$ python -q
>>> import numpy as np
>>> from numpy import linalg as LA
>>> np.set_printoptions(suppress=True, linewidth=200)
>>> feats = np.load("m.npy")
>>> print(feats)
[[ 1.2   0.5   1.    0.7  -0.1 ]
 [ 2.2  -0.8  -1.   -0.8   1.1 ]
 [-0.57 -0.68 -0.88  0.21 -1.52]
 [ 0.7  -0.3   1.8   0.6   0.3 ]
 [-0.6  -0.6  -0.8   0.1  -1.4 ]]
>>> q, r_ = LA.qr(feats)
>>> q.shape, r_.shape
((5, 5), (5, 5))
>>> round(abs(r_[0, 0]), 2), np.round(LA.norm(feats[:, 0]), 2)
(np.float64(2.73), np.float64(2.73))
>>> np.round(q.T @ q, 2) + 0
array([[1., 0., 0., 0., 0.],
       [0., 1., 0., 0., 0.],
       [0., 0., 1., 0., 0.],
       [0., 0., 0., 1., 0.],
       [0., 0., 0., 0., 1.]])
>>> print(np.count_nonzero(feats))
25
>>> print(np.round(feats.mean(axis=0), 2))
[ 0.59 -0.38  0.02  0.16 -0.32]
>>> LA.rank(feats)
Traceback (most recent call last):
  File "<python-input-11>", line 1, in <module>
    LA.rank(feats)
    ^^^^^^^
AttributeError: module 'numpy.linalg' has no attribute 'rank'
>>> feats.shape
(5, 5)
>>> np.abs(feats).max()
np.float64(2.2)
>>> np.round(feats.sum(axis=0), 2)
array([ 2.93, -1.88,  0.12,  0.81, -1.62])
>>> LA.matrix_rank(feats)
np.int64(5)
>>> feats[5]
Traceback (most recent call last):
  File "<python-input-16>", line 1, in <module>
    feats[5]
    ~~~~~^^^
IndexError: index 5 is out of bounds for axis 0 with size 5
>>> round(float(LA.norm(feats)), 2)
4.8
>>> E = np.load("out13.npy")
>>> E
array([[1.  , 0.2 , 0.04, 0.01, 0.  ],
       [0.2 , 1.  , 0.2 , 0.04, 0.01],
       [0.04, 0.2 , 1.  , 0.2 , 0.04],
       [0.01, 0.04, 0.2 , 1.  , 0.2 ],
       [0.  , 0.01, 0.04, 0.2 , 1.  ]])
>>> # equal to its transpose
>>> B = E / np.sqrt((E ** 2).mean(axis=1, keepdims=True))
>>> LA.matrix_rank(E - E.mean(axis=1, keepdims=True))
np.int64(4)
>>> np.round(E - E.mean(axis=1, keepdims=True), 2)
array([[ 0.75, -0.05, -0.21, -0.24, -0.25],
       [-0.09,  0.71, -0.09, -0.25, -0.28],
       [-0.26, -0.1 ,  0.7 , -0.1 , -0.26],
       [-0.28, -0.25, -0.09,  0.71, -0.09],
       [-0.25, -0.24, -0.21, -0.05,  0.75]])
>>> print(B[4].round(2))
[0.   0.02 0.09 0.44 2.19]
>>> print(np.round(LA.norm(B, axis=1), 2))
[2.24 2.24 2.24 2.24 2.24]
>>> LA.matrix_rank(B) == LA.matrix_rank(E)
np.True_
>>> q, vecs = LA.qr(E[:, :3])[0], LA.qr(E[:, 3:])[0]
>>> sv = LA.svd(q.T @ vecs, compute_uv=False)
>>> round(LA.norm(q @ q.T - vecs @ vecs.T, 2), 2)
np.float64(1.0)
>>> sv.round(2)
array([0.39, 0.01])
>>> x0 = np.array([-2, 1, 2, -2, -1])
>>> h1 = np.maximum(E @ x0, 0)
>>> np.round(np.maximum(E @ (3 * x0), 0), 2)
array([0.  , 2.73, 5.04, 0.  , 0.  ])
>>> E * (h1 > 1e-9)[:, None]
array([[0.  , 0.  , 0.  , 0.  , 0.  ],
       [0.2 , 1.  , 0.2 , 0.04, 0.01],
       [0.04, 0.2 , 1.  , 0.2 , 0.04],
       [0.  , 0.  , 0.  , 0.  , 0.  ],
       [0.  , 0.  , 0.  , 0.  , 0.  ]])
>>> np.flatnonzero(h1 > 1e-9)
array([1, 2])
>>> print(np.maximum(E @ x0, 0) - np.maximum(-E @ x0, 0))
[-1.74  0.91  1.68 -1.78 -1.31]
>>> q = E.astype(float).copy()
>>> for j in range(5):
...     q[:, j] -= q[:, :j] @ (q[:, :j].T @ q[:, j])
...     q[:, j] /= LA.norm(q[:, j])
... 
>>> q.round(2) + 0
array([[ 0.98, -0.2 ,  0.  ,  0.  ,  0.  ],
       [ 0.2 ,  0.96, -0.2 ,  0.  ,  0.  ],
       [ 0.04,  0.19,  0.96, -0.2 ,  0.  ],
       [ 0.01,  0.04,  0.19,  0.96, -0.2 ],
       [ 0.  ,  0.01,  0.04,  0.19,  0.98]])
>>> mat = np.load("x.npy")
>>> mat
array([[ 1. , -2.2,  1.6],
       [ 0.6,  0.5, -0.3],
       [ 0.9,  0.1, -0.6]])
>>> np.round((mat - mat.T) / 2, 2)
array([[ 0.  , -1.4 ,  0.35],
       [ 1.4 ,  0.  , -0.2 ],
       [-0.35,  0.2 ,  0.  ]])
>>> np.trace(mat)
np.float64(0.9)
>>> LA.determinant(mat)
Traceback (most recent call last):
  File "<python-input-44>", line 1, in <module>
    LA.determinant(mat)
    ^^^^^^^^^^^^^^
AttributeError: module 'numpy.linalg' has no attribute 'determinant'
>>> np.round(LA.det(mat), 2)
np.float64(-1.09)
>>> np.allclose(mat @ mat.T, mat.T @ mat)
False
>>> B = mat / np.sqrt((mat ** 2).mean(axis=1, keepdims=True))
>>> LA.matrix_rank(B) == LA.matrix_rank(mat)
np.True_
>>> print(B[2].round(2))
[ 1.44  0.16 -0.96]
>>> x0 = np.array([2, 3, 1])
>>> rhs = mat @ x0
>>> beta, lr = np.zeros(3), 1 / LA.norm(mat, 2) ** 2
>>> for i in range(8):
...     beta -= lr * mat.T @ (mat @ beta - rhs)
...     if i % 2 == 0: print(i, round(LA.norm(mat @ beta - rhs), 2))
... 
0 2.0
2 1.46
4 1.15
6 0.98
>>> print(beta.round(2))
[ 1.03  1.15 -1.  ]
>>> print(np.round(LA.cond(mat), 2))
10.06
>>> u = np.array([-1, -1, -1])
>>> B = mat + np.outer(u, np.eye(3)[0])
>>> LA.matrix_rank(B - mat)
np.int64(1)
>>> x0 = np.array([6, 0, 1])
>>> rhs = mat @ x0
>>> rhs.round(2)
array([7.6, 3.3, 4.8])
>>> print(np.round(LA.solve(mat, 4 * rhs), 2) + 0)
[24.  0.  4.]
>>> print(np.round(LA.solve(mat, rhs + mat[:, 2]), 2) + 0)
[6. 0. 2.]
>>> print(np.round(LA.solve(mat.T, mat[2]), 2))
[-0.  0.  1.]
>>> m1 = np.load("case3.npy")
>>> m1
array([[  0.6,   1.2,  -0.9,   1.9,   0.3,   1.1,   1.3],
       [ -0.1,   1. ,   1.4,   0. ,  -0.6,  -1.6,  -0.2],
       [ -0.4,   0.3,   1.2,  -0.9,  -0.1,  -0.1,  -0.1],
       [  1.6,   1.2,   0.7,   0.3,  -1.3,  -0.5,  -1.1],
       [  0.3,   0.9,  -0.7,   1.9,   0.8,  -0.9,   0.7],
       [ -0.5,   1.9,  -0.2,   1.7,   0.6,   0.6,   0.6],
       [ -1. ,  -0.1,   0.5,  -0.3,  -1.4,   0.3,  -1.1],
       [  0.3,  -0.1,   0.2,  -0.9,  -0.1,   0.6,   0.5],
       [ -0.7,   0.4,  -0.1,  -1.3,   2.1,  -0.3,  -0.1],
       [ -2. ,   3. , -15. ,  12. ,  -7. ,   4. ,   7. ],
       [  0.8,   0.6,   0.8,   0.2,  -0.3,   0.6,  -0.5],
       [ -1.4,   0.9,  -0.4,  -0.6,  -0.5,   0.2,  -1.3],
       [ -0.4,  -1. ,  -0.8,   1.6,   0.3,   0.3,  -0.7],
       [ -0.1,  -3. ,  -0.7,  -0.7,   0.4,  -0.1,  -0.9],
       [  0.6,   0.8,  -1.3,   1.8,   1.7,  -1.6,  -0.3],
       [  1. ,   0.6,  -0.1,  -2.9,   0.9,   1.1,  -1.3],
       [  0. ,  -0.5,  -0.3,   0.2,   0.9,  -1.7,  -1.2],
       [  1. ,  -0.1,  -0.6,   0.9,   0.8,   2.6,  -0.7],
       [  0.8,   0.2,   0.1,  -0.6,  -0.4,  -0.9,   0. ],
       [ -2.5,  -0.4,  -0.3,  -0.1,   1.4,   1.3,   0.1],
       [  0.1,  -0.5,  -0.4,  -1.2,  -0.4,   0.3,  -0.7],
       [ -0.4,  -1.2,   1.4,   0.9,   1.1,   1.5,   0.6],
       [ -0.5,   1.2,   0.3,   0.5,  -0.6,  -0.6,  -1.3],
       [  2. ,  -0.5,   0.1,   1.3,  -1.9,  -1.3,  -0.9],
       [  1. ,  -1.1,   0.7,   0.4,  -0.5,   0.7,  -0.7],
       [ -0.5,   0.6,   0.6,  -0.7,  -1.3,   0.3,   0.2],
       [  0.5,  -0.1,  -1.4,   0.2,  -1.4,  -0.8,   0.5],
       [  0.8,   0.9,   0.6,  -0.7,  -1. ,   0. ,  -0.2],
       [ -0.6,   1.5,  -1.4,  -0.6,  -1. ,   0.7,   0.6],
       [  0.7,  -0.9,   0.8,  -0.4,  -1.1,   2.5,  -0.5],
       [ -0.4,  -0.5,  -2.8,   0.8,  -0.8,  -1. ,   0.4],
       [  0.4,  -1.3,  -2. ,  -0.1,   0.6,   1.2,   0.2],
       [  0.5,  -0.6,  -1.8,   0.1,   0.2,   0.3,  -0.5],
       [ -1.3,  -1.1,   0.7,  -0.4,  -0.6,   0.6,  -0.4]])
>>> # row 9 dominates
>>> B = np.c_[m1[:, :6] @ np.array([[3, 2, 0, 3, 3, 1],
...     [2, 3, 3, 0, 0, 0],
...     [0, 3, 3, 0, 1, 3],
...     [0, 2, 3, 0, 0, 1],
...     [0, 2, 0, 0, 3, 1],
...     [0, 2, 0, 0, 3, 2]]), np.array([3, 3, -2, 1, 1, -2, 4, -5, 4, 1, -3, 4, 4, -5, 1, 4, 3, -2, -4, -3, -4, -3, 4, -2, 1, 3, -3, 0, 4, -5, 5, -2, 4, 2])]
>>> print(B.round(2) + 0)
[[  4.2   8.7   6.6   1.8   5.1   2.3   3. ]
 [  1.7   2.6   7.2  -0.3  -5.5   0.3   3. ]
 [ -0.6   1.5   1.8  -1.2  -0.6   2.   -2. ]
 [  7.2   5.9   6.6   4.8   0.1   1.7   1. ]
 [  2.7   4.8   6.3   0.9  -0.1  -0.9   1. ]
 [  2.3   9.9  10.2  -1.5   1.9   2.4  -2. ]
 [ -3.2  -3.6   0.3  -3.   -5.8  -0.6   4. ]
 [  0.7   0.1  -2.4   0.9   2.6   1.1  -5. ]
 [ -1.3   0.5  -3.   -2.1   3.2  -0.8   4. ]
 [  0.  -22.    0.   -6.  -30.  -34.    1. ]
 [  3.6   6.8   4.8   2.4   4.1   4.3  -3. ]
 [ -2.4  -3.1  -0.3  -4.2  -5.5  -3.3   4. ]
 [ -3.2  -1.8  -0.6  -1.2  -0.2  -0.3   4. ]
 [ -6.3 -12.1 -13.2  -0.3  -0.1  -2.7  -5. ]
 [  3.4   3.5   3.9   1.8   0.8  -3.    1. ]
 [  4.2   1.7  -7.2   3.    8.9   0.9   4. ]
 [ -1.   -3.6  -1.8   0.   -2.7  -3.2   3. ]
 [  2.8   8.5   0.6   3.   12.6   6.1  -2. ]
 [  2.8  -1.3  -0.9   2.4  -1.4  -1.7  -4. ]
 [ -8.3  -1.9  -2.4  -7.5   0.3   0.5  -3. ]
 [ -0.7  -5.1  -6.3   0.3  -0.4  -2.1  -4. ]
 [ -3.6   6.8   3.3  -1.2   8.    8.8  -3. ]
 [  0.9   2.1   6.   -1.5  -4.8  -0.9   4. ]
 [  5.   -1.    2.7   6.   -3.5  -0.9  -2. ]
 [  0.8   2.    0.    3.    4.3   4.4   1. ]
 [ -0.3  -0.8   1.5  -1.5  -3.9  -0.1   3. ]
 [  1.3  -7.5  -3.9   1.5  -6.5  -6.5  -3. ]
 [  4.2   2.7   2.4   2.4   0.    0.9   0. ]
 [  1.2  -2.7  -1.5  -1.8  -4.1  -5.    4. ]
 [  0.3   3.1  -1.5   2.1   7.1   6.6  -5. ]
 [ -2.2 -12.7  -7.5  -1.2  -9.4 -10.8   5. ]
 [ -1.4  -5.7 -10.2   1.2   4.6  -2.7  -2. ]
 [  0.3  -5.   -6.9   1.5   1.2  -4.    4. ]
 [ -6.1  -4.6  -2.4  -3.9  -3.2   1.    2. ]]
>>> np.round(LA.norm(LA.qr(m1)[0].T @ B, axis=0) ** 2 / ((B ** 2).sum(axis=0) + 1e-12), 2)
array([1.  , 1.  , 1.  , 1.  , 1.  , 1.  , 0.39])
>>> LA.matrix_rank(B)
np.int64(7)
>>> cen = (m1 - m1.mean(axis=0)) / m1.std(axis=0)
>>> print(np.argwhere(np.abs(cen) > 2))
[[ 9  0]
 [ 9  1]
 [ 9  2]
 [ 9  3]
 [ 9  4]
 [ 9  5]
 [ 9  6]
 [13  1]
 [19  0]
 [23  0]]
>>> beta = LA.lstsq(np.delete(cen, 2, axis=1), cen[:, 2])[0]
>>> print(np.abs(beta).argmax())
2
>>> beta.round(2)
array([ 0.06,  0.07, -0.45,  0.15, -0.02, -0.38])
>>> cen = m1 - m1.mean(axis=0)
>>> vecs = LA.svd(cen)[2][:1]
>>> B = cen - cen @ vecs.T @ vecs
>>> np.round(np.cov(cen @ vecs.T, rowvar=False), 2)
np.float64(15.5)
>>> np.round(np.diag(vecs.T @ vecs), 2)
array([0.01, 0.02, 0.45, 0.3 , 0.09, 0.03, 0.11])
>>> np.round(B.std(axis=0), 2)
array([0.89, 0.98, 0.67, 0.74, 0.99, 1.05, 0.56])
>>> round(float(LA.norm(B) / LA.norm(cen)), 2)
0.51
>>> np.round((cen @ vecs.T).std(axis=0), 2)
array([3.88])
>>> M = np.loadtxt("sample18.csv", delimiter=",")
>>> print(M.round(2))
[[ 12.43  14.07   5.3    4.42]
 [-11.59 -15.95  -1.45  -3.02]
 [  0.04  12.32 -15.03  -4.74]
 [  8.32  -1.31  16.69   7.11]
 [  1.47 -10.8   15.9    5.35]
 [-12.5  -13.71  -5.87  -4.62]
 [ -6.82 -16.84   8.27   1.1 ]
 [ -6.97 -16.89   8.06   1.  ]
 [-10.5  -16.85   1.62  -1.81]
 [-12.42  -9.59 -10.77  -6.15]
 [ -3.75 -15.3   11.97   2.95]
 [-10.62 -16.78   1.31  -1.93]
 [ 12.15  14.97   3.68   3.85]
 [-10.05 -17.03   2.65  -1.38]
 [ -5.87   5.28 -17.11  -6.7 ]]
>>> C2 = np.cov(M, rowvar=False)
>>> np.round(np.corrcoef(M.T), 2)
array([[ 1.  ,  0.78,  0.38,  0.72],
       [ 0.78,  1.  , -0.28,  0.14],
       [ 0.38, -0.28,  1.  ,  0.91],
       [ 0.72,  0.14,  0.91,  1.  ]])
>>> cen = M - M.mean(axis=0)
>>> vecs = LA.svd(cen)[2][:2]
>>> B = cen - cen @ vecs.T @ vecs
>>> np.round(np.cov(cen @ vecs.T, rowvar=False), 2) + 0
array([[213.59,   0.  ],
       [  0.  , 144.63]])
>>> np.round(np.diag(vecs.T @ vecs), 2)
array([0.4 , 0.74, 0.73, 0.13])
>>> np.round(B.std(axis=0), 2) + 0
array([0., 0., 0., 0.])
>>> Z = M[[11, 10]].astype(float)
>>> for _ in range(4):
...     z = LA.norm(M[:, None] - Z, axis=-1).argmin(axis=1)
...     Z = np.array([M[z == j].mean(axis=0) for j in range(2)])
... 
>>> z
array([1, 0, 0, 1, 1, 0, 1, 1, 0, 0, 1, 0, 1, 0, 0])
>>> np.abs(Z[1] - Z[0]).argmax()
np.int64(2)
>>> Z.round(2)
array([[-9.19, -9.04, -5.58, -3.79],
       [ 2.4 , -4.59,  9.98,  3.68]])
>>> left, sv, VT = LA.svd(M)
>>> vecs = VT[:(sv > 1e-8).sum()]
>>> rng = np.random.default_rng(23)
>>> x0 = M[12] + 3 * M[4] + rng.integers(2) * np.eye(4)[3]
>>> x0.round(2)
array([ 16.56, -17.42,  51.37,  19.88])
>>> np.round(vecs.T @ vecs, 2)
array([[ 0.4 ,  0.38,  0.26,  0.17],
       [ 0.38,  0.74, -0.22,  0.02],
       [ 0.26, -0.22,  0.73,  0.29],
       [ 0.17,  0.02,  0.29,  0.13]])
>>> cen = M - M.mean(axis=0)
>>> left, sv, VT = LA.svd(cen, full_matrices=False)
>>> print((np.sign(left[:, 0]) == np.sign(left[0, 0])).astype(int))
[1 0 1 1 0 0 0 0 0 0 0 0 1 0 1]
>>> np.round(cen.mean(axis=0), 2) + 0
array([0., 0., 0., 0.])
>>> round((sv ** 2).sum() ** 2 / (sv ** 4).sum(), 2)
np.float64(1.93)
>>> np.abs(VT[0]).argmax()
np.int64(1)
>>> np.searchsorted(np.cumsum(sv ** 2) / (sv ** 2).sum(), 0.9) + 1
np.int64(2)
>>> print(sv.round(2) + 0)
[54.68 45.    0.    0.  ]
